$ python3 -q
>>> import numpy as np
>>> from numpy import linalg as LA
>>> np.set_printoptions(precision=1, suppress=True, linewidth=200)
>>> def tidy(a):
...     return np.round(a, 1) + 0
... 
>>> X = np.load("mat.npy")
>>> X
array([[-20.8,   3.7,   4.3],
       [ -6. ,   2.2,   0.2],
       [ -5.8,   2.1,   0.2],
       [ -2.6,   1.5,  -0.3],
       [ -2.1,   1.3,  -0.4],
       [ -1.1,   0.9,  -0.4],
       [ -1.1,   0.9,  -0.4],
       [ -0.9,   0.8,  -0.3],
       [  0.1,  -0.2,   0.1],
       [  0.1,  -0.4,   0.2],
       [  0.2,  -0.5,   0.2],
       [  0.2,  -0.7,   0.3],
       [  0.6,  -1.6,   0.3],
       [  0.8,  -1.9,   0.1],
       [  2.9,  -2.8,  -1.3],
       [  3.1,  -2.8,  -1.4],
       [  3.1,  -2.8,  -1.5],
       [  4.1,  -3.1,  -2.1],
       [  5.4,  -3.3,  -3. ],
       [  6.9,  -3.6,  -4. ]])
>>> # row 6 repeats row 5
>>> Ac = X - X.mean(axis=0)
>>> left, sigma, VT = LA.svd(Ac, full_matrices=False)
>>> (np.sign(left[:, 0]) == np.sign(left[0, 0])).astype(int)
array([1, 1, 1, 1, 1, 1, 1, 1, 0, 0, 0, 0, 0, 0, 0, 0, 0, 0, 0, 0])
>>> tidy(sigma ** 2 / (sigma ** 2).sum())
array([1., 0., 0.])
>>> LA.matrix_rank(Ac)
np.int64(3)
>>> cent = X[[13, 1]].astype(float)
>>> for _ in range(3):
...     z = LA.norm(X[:, None] - cent, axis=-1).argmin(axis=1)
...     cent = np.array([X[z == j].mean(axis=0) for j in range(2)])
... 
>>> z
array([1, 1, 1, 0, 0, 0, 0, 0, 0, 0, 0, 0, 0, 0, 0, 0, 0, 0, 0, 0])
>>> np.abs(cent[1] - cent[0]).argmax()
np.int64(0)
>>> np.bincount(z)
array([17,  3])
>>> tidy(cent)
array([[  1.2,  -1.1,  -0.8],
       [-10.9,   2.7,   1.6]])
